$ python3 -q
>>> import numpy as np
>>> import numpy.linalg as la
>>> np.set_printoptions(precision=1, suppress=True, linewidth=140)
>>> def rnd(a):
...     return np.round(a, 1) + 0
... 
>>> J = np.array([[1, 1, 1, 1, -1, -1, -1, -1],
...     [1, -1, 1, -1, 1, -1, 1, -1],
...     [1, -1, 1, -1, -1, 1, -1, 1]])
>>> J
array([[ 1,  1,  1,  1, -1, -1, -1, -1],
       [ 1, -1,  1, -1,  1, -1,  1, -1],
       [ 1, -1,  1, -1, -1,  1, -1,  1]])
>>> theta = np.radians(36)
>>> R = np.eye(8)
>>> R[4, 4] = R[0, 0] = np.cos(theta)
>>> R[4, 0], R[0, 4] = -np.sin(theta), np.sin(theta)
>>> rnd(R)
array([[ 0.8,  0. ,  0. ,  0. ,  0.6,  0. ,  0. ,  0. ],
       [ 0. ,  1. ,  0. ,  0. ,  0. ,  0. ,  0. ,  0. ],
       [ 0. ,  0. ,  1. ,  0. ,  0. ,  0. ,  0. ,  0. ],
       [ 0. ,  0. ,  0. ,  1. ,  0. ,  0. ,  0. ,  0. ],
       [-0.6,  0. ,  0. ,  0. ,  0.8,  0. ,  0. ,  0. ],
       [ 0. ,  0. ,  0. ,  0. ,  0. ,  1. ,  0. ,  0. ],
       [ 0. ,  0. ,  0. ,  0. ,  0. ,  0. ,  1. ,  0. ],
       [ 0. ,  0. ,  0. ,  0. ,  0. ,  0. ,  0. ,  1. ]])
>>> M2 = J @ R.T
>>> np.allclose(J @ J.T, M2 @ M2.T)
True
>>> rnd(la.det(R)), rnd(np.trace(R))
(np.float64(1.0), np.float64(7.6))
>>> rnd(la.svd(J, compute_uv=False)), rnd(la.svd(M2, compute_uv=False))
(array([2.8, 2.8, 2.8]), array([2.8, 2.8, 2.8]))
>>> t3 = np.stack([R, -2 * R, R[::-1]])
>>> np.einsum("bij,cij->bc", t3, t3)
array([[  8., -16.,   0.],
       [-16.,  32.,   0.],
       [  0.,   0.,   8.]])
>>> t3.shape
(3, 8, 8)
>>> (t3 @ R.T).shape
(3, 8, 8)
>>> rnd(la.norm(t3, axis=(1, 2)))
array([2.8, 5.7, 2.8])
>>> x0 = np.array([0, 3, -3, -1, 0, 2, -1, -1])
>>> a = np.maximum(J @ x0, 0)
>>> np.flatnonzero(a > 1e-9)
array([], dtype=int64)
>>> J.T @ a
array([0, 0, 0, 0, 0, 0, 0, 0])
>>> np.maximum(J @ x0, 0) - np.maximum(-J @ x0, 0)
array([-1, -7, -3])
>>> np.maximum(J @ (3 * x0), 0)
array([0, 0, 0])
>>> J * (a > 1e-9)[:, None]
array([[0, 0, 0, 0, 0, 0, 0, 0],
       [0, 0, 0, 0, 0, 0, 0, 0],
       [0, 0, 0, 0, 0, 0, 0, 0]])
>>> data = np.array([[0, -1, 2, 0, -1, 2],
...     [-2, 2, 0, -2, 2, 0],
...     [0, 0, -2, 0, 0, -2],
...     [0, -1, 2, 0, 2, -4],
...     [-2, 2, 0, 4, -4, 0],
...     [0, 0, -2, 0, 0, 4]])
>>> data
array([[ 0, -1,  2,  0, -1,  2],
       [-2,  2,  0, -2,  2,  0],
       [ 0,  0, -2,  0,  0, -2],
       [ 0, -1,  2,  0,  2, -4],
       [-2,  2,  0,  4, -4,  0],
       [ 0,  0, -2,  0,  0,  4]])
>>> def softmax(z):
...     e = np.exp(z - z.max(axis=-1, keepdims=True))
...     return e / e.sum(axis=-1, keepdims=True)
... 
>>> rnd(softmax(data[4]))
array([0. , 0.1, 0. , 0.9, 0. , 0. ])
>>> rnd(softmax(data).sum(axis=1))
array([1., 1., 1., 1., 1., 1.])
>>> scores = data @ data.T / np.sqrt(6)
>>> rnd(softmax(scores)[4] @ data)
array([-2.,  2.,  0.,  4., -4.,  0.])
>>> rnd(softmax(scores + np.triu(np.full(scores.shape, -np.inf), 1)))
array([[1., 0., 0., 0., 0., 0.],
       [0., 1., 0., 0., 0., 0.],
       [0., 0., 1., 0., 0., 0.],
       [0., 0., 0., 1., 0., 0.],
       [0., 0., 0., 0., 1., 0.],
       [0., 0., 0., 0., 0., 1.]])
>>> M2 = data / np.sqrt((data ** 2).mean(axis=1, keepdims=True))
>>> rnd(data - data.mean(axis=1, keepdims=True))
array([[-0.3, -1.3,  1.7, -0.3, -1.3,  1.7],
       [-2. ,  2. ,  0. , -2. ,  2. ,  0. ],
       [ 0.7,  0.7, -1.3,  0.7,  0.7, -1.3],
       [ 0.2, -0.8,  2.2,  0.2,  2.2, -3.8],
       [-2. ,  2. ,  0. ,  4. , -4. ,  0. ],
       [-0.3, -0.3, -2.3, -0.3, -0.3,  3.7]])
>>> rnd(M2[1])
array([-1.2,  1.2,  0. , -1.2,  1.2,  0. ])
>>> print(la.matrix_rank(M2) == la.matrix_rank(data))
True
>>> arr = np.array([[6.0, 5.0, 0.0, 0.0, 0.0, 0.0],
...     [5.0, 6.0, 0.0, 0.0, 0.0, 0.0],
...     [0.0, 0.0, 6.0, 5.0, 5.0, 5.0],
...     [0.0, 0.0, 5.0, 6.0, 5.0, 5.0],
...     [0.0, 0.0, 5.0, 5.0, 6.0, 5.0],
...     [0.0, 0.0, 5.0, 5.0, 5.0, 6.0]])
>>> # splits into 2 blocks
>>> theta = np.radians(36)
>>> R = np.eye(6)
>>> R[1, 1] = R[4, 4] = np.cos(theta)
>>> R[1, 4], R[4, 1] = -np.sin(theta), np.sin(theta)
>>> rnd(R)
array([[ 1. ,  0. ,  0. ,  0. ,  0. ,  0. ],
       [ 0. ,  0.8,  0. ,  0. , -0.6,  0. ],
       [ 0. ,  0. ,  1. ,  0. ,  0. ,  0. ],
       [ 0. ,  0. ,  0. ,  1. ,  0. ,  0. ],
       [ 0. ,  0.6,  0. ,  0. ,  0.8,  0. ],
       [ 0. ,  0. ,  0. ,  0. ,  0. ,  1. ]])
>>> M2 = arr @ R.T
>>> np.allclose(arr @ arr.T, M2 @ M2.T)
True
>>> rnd(M2)
array([[ 6. ,  4. ,  0. ,  0. ,  2.9,  0. ],
       [ 5. ,  4.9,  0. ,  0. ,  3.5,  0. ],
       [ 0. , -2.9,  6. ,  5. ,  4. ,  5. ],
       [ 0. , -2.9,  5. ,  6. ,  4. ,  5. ],
       [ 0. , -3.5,  5. ,  5. ,  4.9,  5. ],
       [ 0. , -2.9,  5. ,  5. ,  4. ,  6. ]])
>>> rnd(np.abs(M2 - arr).max(axis=0))
array([0. , 3.5, 0. , 0. , 3.5, 0. ])
